% python3 -q
>>> import numpy as np
>>> import numpy.linalg as la
>>> np.set_printoptions(precision=2, suppress=True, linewidth=200, sign=" ")
>>> data = np.load("layer4.npy")
>>> data
array([[ 2,  1,  1,  0],
       [ 1,  5,  5,  3],
       [ 1,  5,  5,  3],
       [ 0,  3,  3,  2]])
>>> # rows 1 and 2 are equal
>>> left, sigma, Vt = la.svd(data)
>>> vecs = Vt[:(sigma > 1e-8).sum()]
>>> rng = np.random.default_rng(99)
>>> x0 = data[3] + 5 * data[2] + rng.integers(2) * np.eye(4)[3]
>>> x0
array([  5.,  28.,  28.,  18.])
>>> round(float(la.norm(x0 - vecs.T @ vecs @ x0)), 2)
0.87
>>> np.allclose(vecs.T @ vecs @ x0, x0)
False
>>> m1 = np.load("sample4.npy")
>>> m1
array([[ 0,  0,  0],
       [ 0,  4,  3],
       [ 0,  0,  1]])
>>> # rows and columns are dependent
>>> round(float(la.norm(m1, 2) / la.norm(m1)), 2)
0.99
>>> la.cond(m1) > 100
np.True_
>>> la.matrix_rank(m1, rtol=0.1)
np.int64(2)
>>> np.argsort(-la.norm(m1, axis=0).round(6), kind="stable")[:3]
array([ 1,  2,  0])
>>> rk = la.matrix_rank(m1)
>>> rk
np.int64(2)
>>> null = la.svd(m1)[2][rk:].T
>>> la.matrix_rank(m1.T @ m1), la.matrix_rank(m1 @ m1.T)
(np.int64(2), np.int64(2))
>>> [int(la.matrix_rank(m1[:, :j + 1])) for j in range(3)]
[0, 1, 2]
>>> null.shape
(3, 1)
>>> null @ null.T
array([[ 1.,  0.,  0.],
       [ 0.,  0.,  0.],
       [ 0.,  0.,  0.]])
>>> (la.matrix_power((m1 != 0) + (m1.T != 0) + np.eye(3), 3) > 0).astype(int)
array([[ 1,  0,  0],
       [ 0,  1,  1],
       [ 0,  1,  1]])
>>> round(float(la.det(m1)), 2)
0.0
>>> np.flatnonzero(la.matrix_power((m1 != 0) + (m1.T != 0) + np.eye(3), 3)[1])
array([ 1,  2])
>>> m1 @ m1
array([[  0,   0,   0],
       [  0,  16,  15],
       [  0,   0,   1]])
>>> F = np.arange(12).reshape(4, 3) + 5
>>> F
array([[  5,   6,   7],
       [  8,   9,  10],
       [ 11,  12,  13],
       [ 14,  15,  16]])
>>> M2 = np.array([[1, -9, -7], [4, 1, 9]])
>>> W2 = np.kron(M2, F)
>>> W2
array([[   5,    6,    7,  -45,  -54,  -63,  -35,  -42,  -49],
       [   8,    9,   10,  -72,  -81,  -90,  -56,  -63,  -70],
       [  11,   12,   13,  -99, -108, -117,  -77,  -84,  -91],
       [  14,   15,   16, -126, -135, -144,  -98, -105, -112],
       [  20,   24,   28,    5,    6,    7,   45,   54,   63],
       [  32,   36,   40,    8,    9,   10,   72,   81,   90],
       [  44,   48,   52,   11,   12,   13,   99,  108,  117],
       [  56,   60,   64,   14,   15,   16,  126,  135,  144]])
>>> la.matrix_rank(W2)
np.int64(4)
>>> round(float(la.norm(W2, 2)), 2), np.round(la.norm(M2, 2) * la.norm(F, 2), 2)
(519.91, np.float64(519.91))
>>> feats = np.loadtxt("a.csv", delimiter=",")
>>> feats
array([[-0.69, -0.63,  0.23,  0.27],
       [ 0.25, -0.41,  0.5 , -0.72],
       [ 0.62, -0.63, -0.31,  0.36],
       [ 0.29,  0.19,  0.78,  0.52]])
>>> # keeps lengths
>>> x0 = np.array([-6, -5, -8, -6])
>>> y = feats @ x0
>>> coef, lr = np.zeros(4), 1 / la.norm(feats, 2) ** 2
>>> for i in range(10):
...     coef -= lr * feats.T @ (feats @ coef - y)
...     if i % 2 == 0: print(i, round(la.norm(feats @ coef - y), 2))
... 
0 0.0
2 0.0
4 0.0
6 0.0
8 0.0
>>> coef
array([-6., -5., -8., -6.])
>>> np.round(la.cond(feats), 2)
np.float64(1.0)
>>> M = np.load("dump.npy")
>>> M
array([[ 0,  0,  0,  0],
       [ 0, -1,  0,  0],
       [ 0,  0,  2,  0],
       [ 0,  0,  0,  0]])
>>> M.reshape(-1, 2)
array([[ 0,  0],
       [ 0,  0],
       [ 0, -1],
       [ 0,  0],
       [ 0,  0],
       [ 2,  0],
       [ 0,  0],
       [ 0,  0]])
>>> M.ravel(order="F")
array([ 0,  0,  0,  0,  0, -1,  0,  0,  0,  0,  2,  0,  0,  0,  0,  0])
>>> t3 = M.reshape(4, 2, -1)
>>> np.swapaxes(t3, 1, 2)[3]
array([[ 0,  0],
       [ 0,  0]])
>>> t3[:, 0]
array([[ 0,  0],
       [ 0, -1],
       [ 0,  0],
       [ 0,  0]])
>>> left, sigma, Vt = la.svd(M)
>>> vecs = Vt[:(sigma > 1e-8).sum()]
>>> x0 = M[0] + -3 * M[1] + rng.integers(2) * np.eye(4)[2]
>>> x0
array([ 0.,  3.,  1.,  0.])
>>> round(float(la.norm(x0 - vecs.T @ vecs @ x0)), 2)
0.0
>>> np.diag(vecs.T @ vecs)
array([ 0.,  1.,  1.,  0.])
>>> vecs.T @ vecs
array([[ 0.,  0.,  0.,  0.],
       [ 0.,  1.,  0.,  0.],
       [ 0.,  0.,  1.,  0.],
       [ 0.,  0.,  0.,  0.]])
>>> np.allclose(vecs.T @ vecs @ x0, x0)
True
>>> lab = rng.permutation(3)
>>> lab
array([ 2,  0,  1])
>>> M2 = m1[lab][:, lab]
>>> np.allclose(M2, m1)
False
>>> M2
array([[ 1,  0,  0],
       [ 0,  0,  0],
       [ 3,  0,  4]])
>>> np.trace(M2)
np.int64(5)
>>> np.sort(la.eigvals(M).real)
array([-1.,  0.,  0.,  2.])
>>> (la.matrix_power((M != 0) + (M.T != 0) + np.eye(4), 4) > 0).astype(int)
array([[ 1,  0,  0,  0],
       [ 0,  1,  0,  0],
       [ 0,  0,  1,  0],
       [ 0,  0,  0,  1]])
>>> M @ M
array([[ 0,  0,  0,  0],
       [ 0,  1,  0,  0],
       [ 0,  0,  4,  0],
       [ 0,  0,  0,  0]])
>>> J = np.load("out5.npy")
>>> J
array([[ -0.1,   0.6,   0.9],
       [  0.1,  -0.2,  -1.4],
       [ -0.3,   0. ,   0.1],
       [ -0.4,  -1. ,  -1.1],
       [ -0.2,  -1.3,  -1.2],
       [ -0.6,   0.8,   1.6],
       [  0.4,  -0.6,   0.8],
       [ -5.5, -10.5,  -2.5],
       [  0.1,   0.1,   0. ],
       [  0. ,   1.3,  -2.9],
       [  0.2,   0.1,  -0.8],
       [ -2.5,   0.3,   0.4],
       [ -1.5,  -0.5,   0.7]])
>>> G = np.cov(J, rowvar=False)
>>> np.corrcoef(J.T)
array([[ 1.  ,  0.84,  0.27],
       [ 0.84,  1.  ,  0.45],
       [ 0.27,  0.45,  1.  ]])
>>> np.argsort(-J.std(axis=0).round(6), kind="stable")
array([ 1,  0,  2])
>>> np.median(J, axis=0)
array([-0.2,  0. ,  0. ])
>>> G.shape
(3, 3)
>>> G
array([[ 2.62,  4.08,  0.59],
       [ 4.08,  8.94,  1.83],
       [ 0.59,  1.83,  1.86]])
>>> x0 = np.array([-3, -2, -2])
>>> y = G @ x0
>>> y
array([-17.21, -33.78,  -9.14])
>>> la.solve(G, y + G[:, 2])
array([-3., -2., -1.])
>>> la.solve(G, y)
array([-3., -2., -2.])
>>> np.round(la.solve(G, G[:, 0]), 2) + 0
array([ 1.,  0.,  0.])
>>> W2 = J[[6, 12]].astype(float)
>>> for _ in range(6):
...     lab = la.norm(J[:, None] - W2, axis=-1).argmin(axis=1)
...     W2 = np.array([J[lab == j].mean(axis=0) for j in range(2)])
... 
>>> lab
array([ 0,  0,  0,  0,  0,  0,  0,  1,  0,  0,  0,  0,  0])
>>> np.bincount(lab)
array([ 12,   1])
>>> O, vecs = la.qr(J[:, :2])[0], la.qr(J[:, 2:])[0]
>>> sigma = la.svd(O.T @ vecs, compute_uv=False)
>>> round(la.norm(O @ O.T - vecs @ vecs.T, 2), 2)
np.float64(1.0)
>>> (sigma > 0.9).sum()
np.int64(0)
>>> M2 = np.array([[1, 1], [1, -1]])
>>> arr = np.kron(M2, np.kron(M2, M2))[rng.permutation(8)][:3]
>>> arr
array([[ 1, -1,  1, -1, -1,  1, -1,  1],
       [ 1,  1,  1,  1, -1, -1, -1, -1],
       [ 1,  1, -1, -1,  1,  1, -1, -1]])
>>> x0 = np.array([1, 1, 1, 0, 0, 1, 1, 1])
>>> a = np.maximum(arr @ x0, 0)
>>> np.tanh(arr @ x0)
array([ 0.96,  0.  ,  0.  ])
>>> a
array([ 2,  0,  0])
>>> arr.T @ a
array([ 2, -2,  2, -2, -2,  2, -2,  2])
>>> arr * (a > 1e-9)[:, None]
array([[ 1, -1,  1, -1, -1,  1, -1,  1],
       [ 0,  0,  0,  0,  0,  0,  0,  0],
       [ 0,  0,  0,  0,  0,  0,  0,  0]])
>>> np.flatnonzero(a > 1e-9)
array([ 0])
>>> np.maximum(arr @ x0, 0) - np.maximum(-arr @ x0, 0)
array([ 2,  0,  0])
>>> ang = np.radians(168)
>>> Rm = np.eye(8)
>>> Rm[1, 1] = Rm[6, 6] = np.cos(ang)
>>> Rm[1, 6], Rm[6, 1] = -np.sin(ang), np.sin(ang)
>>> Rm
array([[ 1.  ,  0.  ,  0.  ,  0.  ,  0.  ,  0.  ,  0.  ,  0.  ],
       [ 0.  , -0.98,  0.  ,  0.  ,  0.  ,  0.  , -0.21,  0.  ],
       [ 0.  ,  0.  ,  1.  ,  0.  ,  0.  ,  0.  ,  0.  ,  0.  ],
       [ 0.  ,  0.  ,  0.  ,  1.  ,  0.  ,  0.  ,  0.  ,  0.  ],
       [ 0.  ,  0.  ,  0.  ,  0.  ,  1.  ,  0.  ,  0.  ,  0.  ],
       [ 0.  ,  0.  ,  0.  ,  0.  ,  0.  ,  1.  ,  0.  ,  0.  ],
       [ 0.  ,  0.21,  0.  ,  0.  ,  0.  ,  0.  , -0.98,  0.  ],
       [ 0.  ,  0.  ,  0.  ,  0.  ,  0.  ,  0.  ,  0.  ,  1.  ]])
>>> M2 = arr @ Rm.T
>>> np.round(la.det(Rm), 2), np.round(np.trace(Rm), 2)
(np.float64(1.0), np.float64(4.04))
>>> M2
array([[ 1.  ,  1.19,  1.  , -1.  , -1.  ,  1.  ,  0.77,  1.  ],
       [ 1.  , -0.77,  1.  ,  1.  , -1.  , -1.  ,  1.19, -1.  ],
       [ 1.  , -0.77, -1.  , -1.  ,  1.  ,  1.  ,  1.19, -1.  ]])
>>> np.allclose(arr @ arr.T, M2 @ M2.T)
True
>>> M2 = np.array([[5]])
>>> W2 = np.array([[-8, 4, 3], [1, 2, 5], [-2, 7, 7]])
>>> E = np.block([[M2, np.array([[5, 8, 2]])], [np.zeros((3, 1)), W2]])
>>> E
array([[ 5.,  5.,  8.,  2.],
       [ 0., -8.,  4.,  3.],
       [ 0.,  1.,  2.,  5.],
       [ 0., -2.,  7.,  7.]])
>>> np.einsum("ij,ji->", E, E)
np.float64(208.0)
>>> round(float(la.det(2 * E)), 2), round(float(la.det(E)), 2)
(10640.0, 665.0)
>>> np.kron(np.eye(2, dtype=int), E)
array([[ 5.,  5.,  8.,  2.,  0.,  0.,  0.,  0.],
       [ 0., -8.,  4.,  3.,  0., -0.,  0.,  0.],
       [ 0.,  1.,  2.,  5.,  0.,  0.,  0.,  0.],
       [ 0., -2.,  7.,  7.,  0., -0.,  0.,  0.],
       [ 0.,  0.,  0.,  0.,  5.,  5.,  8.,  2.],
       [ 0., -0.,  0.,  0.,  0., -8.,  4.,  3.],
       [ 0.,  0.,  0.,  0.,  0.,  1.,  2.,  5.],
       [ 0., -0.,  0.,  0.,  0., -2.,  7.,  7.]])
